$ python -q
>>> import numpy as np
>>> import numpy.linalg as la
>>> np.set_printoptions(precision=3, suppress=True, linewidth=120, floatmode="fixed")
>>> mat = np.loadtxt("data.csv", delimiter=",")
>>> print(mat)
[[0.500 0.450 0.050]
 [0.750 0.167 0.083]
 [0.300 0.450 0.250]]
>>> G = mat.T @ mat
>>> print(G)
[[0.902 0.485 0.162]
 [0.485 0.433 0.149]
 [0.162 0.149 0.072]]
>>> print(round(float(np.trace(G)), 3), np.round((mat ** 2).sum(), 3))
1.407 1.407
>>> print((mat @ mat.T).shape)
(3, 3)
>>> print(la.eigvalsh(G)[::-1])
[1.247 0.143 0.018]
>>> print(np.diag(G))
[0.902 0.433 0.072]
>>> F = np.loadtxt("test14.csv", delimiter=",")
>>> print(F)
[[1.000 0.500 0.250 0.125 0.062]
 [0.500 1.000 0.500 0.250 0.125]
 [0.250 0.500 1.000 0.500 0.250]
 [0.125 0.250 0.500 1.000 0.500]
 [0.062 0.125 0.250 0.500 1.000]]
>>> rng = np.random.default_rng(700)
>>> z = rng.permutation(5)
>>> out = F[:, z] * rng.choice([-1, 1], 5)
>>> print(out)
[[ 1.000 -0.125 -0.062  0.500  0.250]
 [ 0.500 -0.250 -0.125  1.000  0.500]
 [ 0.250 -0.500 -0.250  0.500  1.000]
 [ 0.125 -1.000 -0.500  0.250  0.500]
 [ 0.062 -0.500 -1.000  0.125  0.250]]
>>> Uu, _, Vt = la.svd(F.T @ out)
>>> print(np.round(Uu @ Vt, 3) + 0)
[[ 1.000  0.000  0.000  0.000  0.000]
 [ 0.000  0.000  0.000  1.000  0.000]
 [ 0.000  0.000  0.000  0.000  1.000]
 [ 0.000 -1.000  0.000  0.000  0.000]
 [ 0.000  0.000 -1.000  0.000  0.000]]
>>> z = rng.permutation(3)
>>> print(z)
[0 2 1]
>>> out = mat[z][:, z]
>>> print(out)
[[0.500 0.050 0.450]
 [0.300 0.250 0.450]
 [0.750 0.083 0.167]]
>>> print(np.round(la.det(out), 3), round(la.det(mat[z]), 3))
-0.057 0.057
>>> print(np.sort(np.abs(la.eigvals(out))))
[0.200 0.283 1.000]
>>> print(np.allclose(out, mat))
False
>>> print(np.trace(out))
0.917
>>> Lm = la.cholesky(F)
>>> print(Lm)
[[1.000 0.000 0.000 0.000 0.000]
 [0.500 0.866 0.000 0.000 0.000]
 [0.250 0.433 0.866 0.000 0.000]
 [0.125 0.217 0.433 0.866 0.000]
 [0.062 0.109 0.217 0.433 0.866]]
>>> print(la.eigvalsh(F).min() > 0)
True
>>> m1 = np.load("w.npy")
>>> print(m1)
[[ 1 -1  1 -1  1 -1  1 -1]
 [ 1 -1 -1  1 -1  1  1 -1]
 [ 1  1  1  1 -1 -1 -1 -1]]
>>> out = m1 + rng.integers(-2, 3, (3, 2)) @ rng.integers(-2, 3, (2, 8))
>>> print(out)
[[ 3  2  5  5  7 -1  0 -2]
 [-5  0 -3  3  1  6  4 -3]
 [ 3  2  3  3  1 -2 -2 -1]]
>>> print(np.abs(out - m1).sum(axis=1))
[23 23 11]
>>> print(la.matrix_rank(out - m1, tol=1e-8))
2
>>> print(np.round(la.svd(out - m1, compute_uv=False), 3) + 0)
[10.909  9.487  0.000]
>>> out = np.array([[0, -1, 2, 1, 3],
...     [1, -2, 1, 2, -2],
...     [2, 2, 3, 3, 1],
...     [-1, -2, 0, -3, 0],
...     [2, 2, 3, -1, -2]])
>>> X = out - out.T
>>> print(X)
[[ 0 -2  0  2  1]
 [ 2  0 -1  4 -4]
 [ 0  1  0  3 -2]
 [-2 -4 -3  0  1]
 [-1  4  2 -1  0]]
>>> r = la.matrix_rank(X)
>>> print(r)
4
>>> null = la.svd(X)[2][r:].T
>>> print([int(la.matrix_rank(np.delete(X, i, axis=0))) for i in range(5)])
[4, 4, 4, 4, 4]
>>> print([int(la.matrix_rank(X[:, :j + 1])) for j in range(5)])
[1, 2, 3, 4, 4]
>>> print(np.round(X @ null, 3) + 0)
[[0.000]
 [0.000]
 [0.000]
 [0.000]
 [0.000]]
>>> print(null[:, 0] / null[np.abs(null[:, 0]).round(6).argmax(), 0])
[-0.500 -0.700  1.000 -0.300 -0.800]
